% ipython --no-banner

In [1]: import numpy as np

In [2]: np.set_printoptions(precision=2, suppress=True, linewidth=120)

In [3]: rd = lambda a: np.round(a, 2) + 0

In [4]: E = np.load("dump.npy")

In [5]: E
Out[5]: 
array([[0., 0., 0., 0., 0., 0., 0., 5.],
       [0., 0., 0., 0., 0., 0., 0., 1.],
       [0., 0., 0., 0., 0., 0., 0., 1.],
       [0., 0., 0., 0., 0., 0., 0., 0.],
       [0., 0., 0., 0., 0., 0., 0., 3.],
       [0., 0., 0., 0., 0., 0., 0., 2.],
       [0., 0., 0., 0., 0., 0., 0., 1.],
       [5., 1., 1., 0., 3., 2., 1., 0.]])

In [6]: # columns 1 and 2 are equal

In [7]: ev, vecs = np.linalg.eigvalsh(E)
---------------------------------------------------------------------------
ValueError                                Traceback (most recent call last)
Cell In[7], line 1
----> 1 ev, vecs = np.linalg.eigvalsh(E)

ValueError: too many values to unpack (expected 2)

In [8]: ev, vecs = np.linalg.eigh(E)

In [9]: np.unique(ev.round(6) + 0, return_counts=True)[1]
Out[9]: array([1, 6, 1])

In [10]: rd(np.linalg.eigvalsh(E @ E))
Out[10]: array([ 0.,  0.,  0.,  0.,  0.,  0., 41., 41.])

In [11]: rd(np.linalg.eigvalsh(E + 3 * np.eye(8)))
Out[11]: array([-3.4,  3. ,  3. ,  3. ,  3. ,  3. ,  3. ,  9.4])

In [12]: rd(np.linalg.svd(E, compute_uv=False))
Out[12]: array([6.4, 6.4, 0. , 0. , 0. , 0. , 0. , 0. ])

In [13]: rd(ev)
Out[13]: array([-6.4,  0. ,  0. ,  0. ,  0. ,  0. ,  0. ,  6.4])

In [14]: rd(vecs.T @ vecs)
Out[14]: 
array([[1., 0., 0., 0., 0., 0., 0., 0.],
       [0., 1., 0., 0., 0., 0., 0., 0.],
       [0., 0., 1., 0., 0., 0., 0., 0.],
       [0., 0., 0., 1., 0., 0., 0., 0.],
       [0., 0., 0., 0., 1., 0., 0., 0.],
       [0., 0., 0., 0., 0., 1., 0., 0.],
       [0., 0., 0., 0., 0., 0., 1., 0.],
       [0., 0., 0., 0., 0., 0., 0., 1.]])

In [15]: rd(ev.sum()), np.trace(E)
Out[15]: (np.float64(0.0), np.float64(0.0))

In [16]: th = np.radians(90)

In [17]: R = np.eye(8)

In [18]: R[4, 4] = R[7, 7] = np.cos(th)

In [19]: R[4, 7], R[7, 4] = -np.sin(th), np.sin(th)

In [20]: rd(R)
Out[20]: 
array([[ 1.,  0.,  0.,  0.,  0.,  0.,  0.,  0.],
       [ 0.,  1.,  0.,  0.,  0.,  0.,  0.,  0.],
       [ 0.,  0.,  1.,  0.,  0.,  0.,  0.,  0.],
       [ 0.,  0.,  0.,  1.,  0.,  0.,  0.,  0.],
       [ 0.,  0.,  0.,  0.,  0.,  0.,  0., -1.],
       [ 0.,  0.,  0.,  0.,  0.,  1.,  0.,  0.],
       [ 0.,  0.,  0.,  0.,  0.,  0.,  1.,  0.],
       [ 0.,  0.,  0.,  0.,  1.,  0.,  0.,  0.]])

In [21]: Y = E @ R.T

In [22]: np.allclose(E @ E.T, Y @ Y.T)
Out[22]: True

In [23]: rd(np.linalg.svd(E, compute_uv=False)), rd(np.linalg.svd(Y, compute_uv=False))
Out[23]: 
(array([6.4, 6.4, 0. , 0. , 0. , 0. , 0. , 0. ]),
 array([6.4, 6.4, 0. , 0. , 0. , 0. , 0. , 0. ]))

In [24]: rd(np.linalg.det(R)), np.trace(R)
Out[24]: (np.float64(1.0), np.float64(6.0))

In [25]: np.abs(Y - E).max(axis=0)
Out[25]: array([0., 0., 0., 0., 5., 0., 0., 5.])

In [26]: np.allclose(np.linalg.norm(E, axis=1), np.linalg.norm(Y, axis=1))
Out[26]: True

In [27]: rd(Y)
Out[27]: 
array([[ 0.,  0.,  0.,  0., -5.,  0.,  0.,  0.],
       [ 0.,  0.,  0.,  0., -1.,  0.,  0.,  0.],
       [ 0.,  0.,  0.,  0., -1.,  0.,  0.,  0.],
       [ 0.,  0.,  0.,  0.,  0.,  0.,  0.,  0.],
       [ 0.,  0.,  0.,  0., -3.,  0.,  0.,  0.],
       [ 0.,  0.,  0.,  0., -2.,  0.,  0.,  0.],
       [ 0.,  0.,  0.,  0., -1.,  0.,  0.,  0.],
       [ 5.,  1.,  1.,  0.,  0.,  2.,  1.,  3.]])

In [28]: r = np.linalg.matrix_rank(E)

In [29]: r
Out[29]: np.int64(2)

In [30]: ns = np.linalg.svd(E)[2][r:].T

In [31]: np.linalg.matrix_rank(E.T @ E), np.linalg.matrix_rank(E @ E.T)
Out[31]: (np.int64(2), np.int64(2))

In [32]: rd(ns @ ns.T)
Out[32]: 
array([[ 0.39, -0.12, -0.12,  0.  , -0.37, -0.24, -0.12,  0.  ],
       [-0.12,  0.98, -0.02,  0.  , -0.07, -0.05, -0.02,  0.  ],
       [-0.12, -0.02,  0.98,  0.  , -0.07, -0.05, -0.02,  0.  ],
       [ 0.  ,  0.  ,  0.  ,  1.  ,  0.  ,  0.  ,  0.  ,  0.  ],
       [-0.37, -0.07, -0.07,  0.  ,  0.78, -0.15, -0.07,  0.  ],
       [-0.24, -0.05, -0.05,  0.  , -0.15,  0.9 , -0.05,  0.  ],
       [-0.12, -0.02, -0.02,  0.  , -0.07, -0.05,  0.98,  0.  ],
       [ 0.  ,  0.  ,  0.  ,  0.  ,  0.  ,  0.  ,  0.  ,  0.  ]])

In [33]: [int(np.linalg.matrix_rank(np.delete(E, i, axis=0))) for i in range(8)]
Out[33]: [2, 2, 2, 2, 2, 2, 2, 1]

In [34]: ns.shape
Out[34]: (8, 6)

In [35]: Y = np.array([[-2], [-1], [0], [2], [0], [0]])

In [36]: basis = np.array([[-4, -5, 9, -8, 9, -4]])

In [37]: rng = np.random.default_rng(172732)

In [38]: A = Y @ basis + 0.05 * rng.normal(size=(6, 6))

In [39]: rd(A)
Out[39]: 
array([[  8.01,   9.92, -18.03,  16.06, -18.01,   7.94],
       [  4.03,   5.07,  -9.06,   8.07,  -8.99,   4.03],
       [  0.05,   0.07,   0.07,  -0.05,  -0.03,   0.04],
       [ -8.03, -10.01,  17.97, -16.02,  18.  ,  -8.06],
       [ -0.04,   0.06,   0.03,   0.01,   0.02,   0.  ],
       [  0.01,   0.04,   0.04,  -0.11,   0.06,   0.08]])

In [40]: U, sv, vt = np.linalg.svd(A)

In [41]: np.argmax(sv[:-1] / (sv[1:] + 1e-6)) + 1
Out[41]: np.int64(1)

In [42]: rd(sv)
Out[42]: array([50.52,  0.22,  0.1 ,  0.08,  0.04,  0.03])

In [43]: Y = U[:, :1] @ np.diag(sv[:1]) @ vt[:1]

In [44]: rd(np.linalg.norm(A - Y, 2)), rd(sv[1])
Out[44]: (np.float64(0.22), np.float64(0.22))

In [45]: rd(Y)
Out[45]: 
array([[  8.02,   9.98, -18.  ,  16.04, -17.99,   8.01],
       [  4.03,   5.01,  -9.05,   8.06,  -9.04,   4.02],
       [  0.  ,   0.  ,   0.  ,   0.  ,   0.  ,   0.  ],
       [ -8.02,  -9.98,  18.  , -16.04,  17.99,  -8.01],
       [  0.  ,   0.  ,   0.01,  -0.01,   0.01,   0.  ],
       [ -0.02,  -0.02,   0.04,  -0.04,   0.04,  -0.02]])

In [46]: np.linalg.matrix_rank(A, rtol=0.05)
Out[46]: np.int64(1)

In [47]: rd(np.abs(A - Y).max())
Out[47]: np.float64(0.09)

In [48]: rd(np.linalg.norm(A - Y) / np.linalg.norm(A))
Out[48]: np.float64(0.01)
